$ python -q
>>> import numpy as np
>>> import numpy.linalg as la
>>> np.set_printoptions(suppress=True, linewidth=100)
>>> data = np.load("run10.npy")
>>> data
array([[-2,  1, -2],
       [ 1, -2,  1],
       [-2,  1, -2]])
>>> np.allclose(data @ data.T, data.T @ data)
True
>>> np.round(np.sort(np.abs(la.eigvals(data))), 1) + 0
array([0. , 1.3, 4.7])
>>> la.determinant(data)
Traceback (most recent call last):
  File "<python-input-7>", line 1, in <module>
    la.determinant(data)
    ^^^^^^^^^^^^^^
AttributeError: module 'numpy.linalg' has no attribute 'determinant'
>>> (data + data.T) / 2
array([[-2.,  1., -2.],
       [ 1., -2.,  1.],
       [-2.,  1., -2.]])
>>> left, sigma, Vt = la.svd(data)
>>> V = Vt[:(sigma > 1e-8).sum()]
>>> rng = np.random.default_rng(64)
>>> vec = data[2] + -3 * data[1] + rng.integers(2) * np.eye(3)[2]
>>> vec
array([-5.,  7., -4.])
>>> np.round(V.T @ V, 1) + 0
array([[0.5, 0. , 0.5],
       [0. , 1. , 0. ],
       [0.5, 0. , 0.5]])
>>> np.round(la.norm(vec - V.T @ V @ vec), 1)
np.float64(0.7)
>>> np.round(np.diag(V.T @ V), 1)
array([0.5, 1. , 0.5])
>>> vals, V = la.eigh(data)
>>> np.round(la.eigvalsh(data @ data), 1) + 0
array([ 0. ,  1.6, 22.4])
>>> np.round(la.eigvalsh(data + 4 * np.eye(3)), 1)
array([-0.7,  2.7,  4. ])
>>> vals.round(1) + 0
array([-4.7, -1.3,  0. ])
>>> (vals > 1e-8).sum(), (vals < -1e-8).sum()
(np.int64(0), np.int64(2))
>>> np.round(la.svd(data, compute_uv=False), 1) + 0
array([4.7, 1.3, 0. ])
>>> mat = np.load("x.npy")
>>> mat.round(1) + 0
array([[ 0. , -1. ,  0. ],
       [ 0.2,  0. ,  1. ],
       [-1. ,  0. ,  0.2]])
>>> other = mat / la.norm(mat, axis=1, keepdims=True)
>>> G = other @ other.T
>>> np.degrees(np.arccos(np.clip(G[1, 2], -1, 1)))
np.float64(90.0)
>>> (G - 2 * np.eye(3)).round(6).argmax(axis=1)
array([1, 0, 0])
>>> np.argwhere(np.triu(np.abs(G) > 0.95, 1))
array([], shape=(0, 2), dtype=int64)
>>> G.round(1) + 0
array([[1., 0., 0.],
       [0., 1., 0.],
       [0., 0., 1.]])
>>> arr = np.loadtxt("out19.csv", delimiter=",")
>>> arr
array([[  3.,  -1.,  -3.,  -2.],
       [  1.,   1.,  -3.,  -4.],
       [  4.,   3.,  -4.,  -7.],
       [  1.,   2.,  -1.,  -6.],
       [ -1.,   3.,   1.,  -4.],
       [  0.,   4.,   2.,  -2.],
       [  0.,   2.,   3.,  -4.],
       [ -2.,   0.,   2.,  -2.],
       [ -2.,  -2.,   5.,  -5.],
       [ -2.,  -4.,   2.,  -7.],
       [  1.,  -4.,   0.,  -5.],
       [ -1.,  -5.,   3.,  -5.],
       [  1.,  -3.,   6.,  -8.],
       [  1.,  -6.,   9.,  -9.],
       [  2.,  -3.,  12.,  -7.],
       [ -1.,  -2.,  14., -10.],
       [ -1.,   1.,  12., -11.],
       [ -4.,   1.,  11., -10.],
       [ -4.,   1.,  13., -10.],
       [ -6.,   3.,  10., -10.],
       [ -4.,   2.,  12., -10.],
       [ -4.,   0.,  13., -10.],
       [ -5.,  -3.,  14., -10.],
       [ -3.,  -3.,  15.,  -8.],
       [ -1.,  -6.,  18., -10.],
       [ -2.,  -4.,  17.,  -9.],
       [  1.,  -2.,  16.,  -8.],
       [  3.,   0.,  17.,  -9.]])
>>> Xs = arr - arr.mean(axis=0)
>>> left, sigma, Vt = la.svd(Xs, full_matrices=False)
>>> np.searchsorted(np.cumsum(sigma ** 2) / (sigma ** 2).sum(), 0.9) + 1
np.int64(2)
>>> np.abs(Vt[0]).argmax()
np.int64(2)
>>> np.abs(left[:, 0]).argmax()
np.int64(2)
>>> (np.sign(left[:, 0]) == np.sign(left[0, 0])).astype(int)
array([1, 1, 1, 1, 1, 1, 1, 1, 1, 1, 1, 1, 1, 0, 0, 0, 0, 0, 0, 0, 0, 0, 0, 0, 0, 0, 0, 0])
>>> sigma.round(1)
array([38.9, 15.1, 11. ,  8.5])
>>> la.matrix_rank(Xs)
np.int64(4)
>>> vec = np.array([2, 2, -3, -1])
>>> y = arr @ vec
>>> np.round(la.pinv(arr) @ arr, 1) + 0
array([[1., 0., 0., 0.],
       [0., 1., 0., 0.],
       [0., 0., 1., 0.],
       [0., 0., 0., 1.]])
>>> np.round(la.lstsq(arr, y)[0], 1)
array([ 2.,  2., -3., -1.])
>>> y
array([ 15.,  17.,  33.,  15.,   5.,   4.,  -1.,  -8., -18., -11.,  -1., -16., -14., -28., -31.,
       -38., -25., -29., -35., -26., -30., -37., -48., -49., -58., -54., -42., -36.])
>>> y = y + 0.3 * rng.normal(size=28)
>>> y.round(1)
array([ 14.9,  16.6,  33.2,  15.4,   5.4,   3.7,  -1. ,  -8.1, -18.1, -10.9,  -1.3, -16.4, -14.2,
       -28.3, -30.8, -38. , -24.7, -28.9, -35.1, -26.4, -30.2, -36.7, -47.8, -49.1, -57.8, -54.1,
       -42.4, -35.5])
>>> b, *_ = la.lstsq(arr, y)
>>> b.round(1)
array([ 2.,  2., -3., -1.])
>>> b.round()
array([ 2.,  2., -3., -1.])
>>> [round(float(la.norm(la.solve(arr.T @ arr + lam * np.eye(4), arr.T @ y))), 2) for lam in (0, 1, 10, 100)]
[4.26, 4.24, 4.11, 3.31]
